>>> import numpy as np
>>> from numpy import linalg as LA
>>> np.set_printoptions(suppress=True, linewidth=100)
>>> M = np.loadtxt("dump.csv", delimiter=",")
>>> M
array([[ -1.,   2.,   2.,  -1.,  -2.,   0.,   2.,   3.,   0.,   2.,   1.],
       [  0.,  43.,  -1.,   3.,  -1.,  -3.,  -1.,   1.,  -3.,   3.,  -2.],
       [  1.,  -1.,   1.,   2.,   3.,   1.,  -1.,   0.,  -2.,   1.,   2.],
       [ -2.,  -2.,   1., -20.,   1.,   0.,   1.,   0.,   1.,   1.,   0.],
       [ -3.,   0.,   3.,   2., -19.,   2.,   1.,  -3.,   0.,  -1.,  -2.],
       [ -1.,   0.,  -2.,  -3.,  -1.,  22.,  -3.,  -1.,  -2.,  -1.,  -2.],
       [ -2.,   2.,  -1.,   2.,   2.,   2., -43.,   0.,   0.,  -3.,   1.],
       [ -2.,   0.,  -2.,   2.,   0.,   2.,   2.,  38.,   1.,  -1.,   0.],
       [ -2.,   3.,  -2.,   1.,   1.,  -3.,   2.,  -1., -21.,   2.,  -3.],
       [ -1.,  -3.,   3.,  -2.,   0.,  -1.,   0.,   2.,  -2.,  19.,  -2.],
       [  3.,  -2.,  -2.,   2.,  -3.,  -3.,  -2.,   1.,  -2.,   0.,  41.]])
>>> f, r1 = M[10], M[9]
>>> f @ f
np.float64(1729.0)
>>> pr = (f @ r1) / (f @ f) * f
>>> np.outer(f, r1)
array([[  -3.,   -9.,    9.,   -6.,    0.,   -3.,    0.,    6.,   -6.,   57.,   -6.],
       [   2.,    6.,   -6.,    4.,   -0.,    2.,   -0.,   -4.,    4.,  -38.,    4.],
       [   2.,    6.,   -6.,    4.,   -0.,    2.,   -0.,   -4.,    4.,  -38.,    4.],
       [  -2.,   -6.,    6.,   -4.,    0.,   -2.,    0.,    4.,   -4.,   38.,   -4.],
       [   3.,    9.,   -9.,    6.,   -0.,    3.,   -0.,   -6.,    6.,  -57.,    6.],
       [   3.,    9.,   -9.,    6.,   -0.,    3.,   -0.,   -6.,    6.,  -57.,    6.],
       [   2.,    6.,   -6.,    4.,   -0.,    2.,   -0.,   -4.,    4.,  -38.,    4.],
       [  -1.,   -3.,    3.,   -2.,    0.,   -1.,    0.,    2.,   -2.,   19.,   -2.],
       [   2.,    6.,   -6.,    4.,   -0.,    2.,   -0.,   -4.,    4.,  -38.,    4.],
       [  -0.,   -0.,    0.,   -0.,    0.,   -0.,    0.,    0.,   -0.,    0.,   -0.],
       [ -41., -123.,  123.,  -82.,    0.,  -41.,    0.,   82.,  -82.,  779.,  -82.]])
>>> pr.round(2)
array([-0.14,  0.09,  0.09, -0.09,  0.14,  0.14,  0.09, -0.05,  0.09, -0.  , -1.9 ])
>>> np.round(r1 - pr, 2)
array([-0.86, -3.09,  2.91, -1.91, -0.14, -1.14, -0.09,  2.05, -2.09, 19.  , -0.1 ])
>>> np.round(LA.norm(f + r1) ** 2 + LA.norm(f - r1) ** 2, 2)
np.float64(4252.0)
>>> LA.matrix_rank(np.outer(f, r1))
np.int64(1)
>>> x0 = np.array([1, 0, -1, 0, 0, -1, -1, 0, -2, -1, -3])
>>> rhs = M @ x0
>>> rhs
array([ -10.,   14.,   -3.,   -7.,   -2.,   -7.,   40.,   -5.,   50.,  -12., -109.])
>>> np.round(LA.solve(M, rhs), 2) + 0
array([ 1.,  0., -1.,  0.,  0., -1., -1.,  0., -2., -1., -3.])
>>> np.round(LA.solve(M, M[:, 5]), 2) + 0
array([0., 0., 0., 0., 0., 1., 0., 0., 0., 0., 0.])
>>> np.round(LA.solve(M, -1 * rhs), 2) + 0
array([-1.,  0.,  1.,  0.,  0.,  1.,  1.,  0.,  2.,  1.,  3.])
>>> M2 = M / LA.norm(M, axis=1, keepdims=True)
>>> G = M2 @ M2.T
>>> G[7].round(2) + 0
array([ 0.52,  0.02, -0.02, -0.05, -0.13,  0.  , -0.04,  1.  , -0.06,  0.06,  0.02])
>>> (np.abs(G) > 0.9).astype(int)
array([[1, 0, 0, 0, 0, 0, 0, 0, 0, 0, 0],
       [0, 1, 0, 0, 0, 0, 0, 0, 0, 0, 0],
       [0, 0, 1, 0, 0, 0, 0, 0, 0, 0, 0],
       [0, 0, 0, 1, 0, 0, 0, 0, 0, 0, 0],
       [0, 0, 0, 0, 1, 0, 0, 0, 0, 0, 0],
       [0, 0, 0, 0, 0, 1, 0, 0, 0, 0, 0],
       [0, 0, 0, 0, 0, 0, 1, 0, 0, 0, 0],
       [0, 0, 0, 0, 0, 0, 0, 1, 0, 0, 0],
       [0, 0, 0, 0, 0, 0, 0, 0, 1, 0, 0],
       [0, 0, 0, 0, 0, 0, 0, 0, 0, 1, 0],
       [0, 0, 0, 0, 0, 0, 0, 0, 0, 0, 1]])
>>> np.round(np.degrees(np.arccos(np.clip(G[7, 10], -1, 1))), 2)
np.float64(88.99)
>>> np.round(LA.norm(M2, axis=1), 2)
array([1., 1., 1., 1., 1., 1., 1., 1., 1., 1., 1.])
>>> q, Rm = LA.qr(M)
>>> np.round(abs(Rm[0, 0]), 2), round(float(LA.norm(M[:, 0])), 2)
(np.float64(6.16), 6.16)
>>> np.allclose(Rm.T @ Rm, M.T @ M)
True
>>> np.round(np.abs(np.diag(Rm)), 2)
array([ 6.16, 43.36,  6.17, 19.55, 16.04, 20.28, 38.77, 31.37, 14.52, 11.59,  6.96])
>>> np.round(q.T @ q, 2) + 0
array([[1., 0., 0., 0., 0., 0., 0., 0., 0., 0., 0.],
       [0., 1., 0., 0., 0., 0., 0., 0., 0., 0., 0.],
       [0., 0., 1., 0., 0., 0., 0., 0., 0., 0., 0.],
       [0., 0., 0., 1., 0., 0., 0., 0., 0., 0., 0.],
       [0., 0., 0., 0., 1., 0., 0., 0., 0., 0., 0.],
       [0., 0., 0., 0., 0., 1., 0., 0., 0., 0., 0.],
       [0., 0., 0., 0., 0., 0., 1., 0., 0., 0., 0.],
       [0., 0., 0., 0., 0., 0., 0., 1., 0., 0., 0.],
       [0., 0., 0., 0., 0., 0., 0., 0., 1., 0., 0.],
       [0., 0., 0., 0., 0., 0., 0., 0., 0., 1., 0.],
       [0., 0., 0., 0., 0., 0., 0., 0., 0., 0., 1.]])
>>> round(np.trace(q @ q.T), 2)
np.float64(11.0)
>>> q.shape, Rm.shape
((11, 11), (11, 11))
>>> np.round(q @ Rm, 2) + 0
array([[ -1.,   2.,   2.,  -1.,  -2.,   0.,   2.,   3.,   0.,   2.,   1.],
       [  0.,  43.,  -1.,   3.,  -1.,  -3.,  -1.,   1.,  -3.,   3.,  -2.],
       [  1.,  -1.,   1.,   2.,   3.,   1.,  -1.,   0.,  -2.,   1.,   2.],
       [ -2.,  -2.,   1., -20.,   1.,   0.,   1.,   0.,   1.,   1.,   0.],
       [ -3.,   0.,   3.,   2., -19.,   2.,   1.,  -3.,   0.,  -1.,  -2.],
       [ -1.,   0.,  -2.,  -3.,  -1.,  22.,  -3.,  -1.,  -2.,  -1.,  -2.],
       [ -2.,   2.,  -1.,   2.,   2.,   2., -43.,   0.,   0.,  -3.,   1.],
       [ -2.,   0.,  -2.,   2.,   0.,   2.,   2.,  38.,   1.,  -1.,   0.],
       [ -2.,   3.,  -2.,   1.,   1.,  -3.,   2.,  -1., -21.,   2.,  -3.],
       [ -1.,  -3.,   3.,  -2.,   0.,  -1.,   0.,   2.,  -2.,  19.,  -2.],
       [  3.,  -2.,  -2.,   2.,  -3.,  -3.,  -2.,   1.,  -2.,   0.,  41.]])
>>> rng = np.random.default_rng(6)
>>> z = rng.permutation(11)
>>> z
array([ 4,  9,  2, 10,  6,  3,  8,  0,  5,  7,  1])
>>> M2 = M[z][:, z]
>>> np.trace(M2)
np.float64(60.0)
>>> M2
array([[-19.,  -1.,   3.,  -2.,   1.,   2.,   0.,  -3.,   2.,  -3.,   0.],
       [  0.,  19.,   3.,  -2.,   0.,  -2.,  -2.,  -1.,  -1.,   2.,  -3.],
       [  3.,   1.,   1.,   2.,  -1.,   2.,  -2.,   1.,   1.,   0.,  -1.],
       [ -3.,   0.,  -2.,  41.,  -2.,   2.,  -2.,   3.,  -3.,   1.,  -2.],
       [  2.,  -3.,  -1.,   1., -43.,   2.,   0.,  -2.,   2.,   0.,   2.],
       [  1.,   1.,   1.,   0.,   1., -20.,   1.,  -2.,   0.,   0.,  -2.],
       [  1.,   2.,  -2.,  -3.,   2.,   1., -21.,  -2.,  -3.,  -1.,   3.],
       [ -2.,   2.,   2.,   1.,   2.,  -1.,   0.,  -1.,   0.,   3.,   2.],
       [ -1.,  -1.,  -2.,  -2.,  -3.,  -3.,  -2.,  -1.,  22.,  -1.,   0.],
       [  0.,  -1.,  -2.,   0.,   2.,   2.,   1.,  -2.,   2.,  38.,   0.],
       [ -1.,   3.,  -1.,  -2.,  -1.,   3.,  -3.,   0.,  -3.,   1.,  43.]])
>>> np.allclose(M2, M)
False
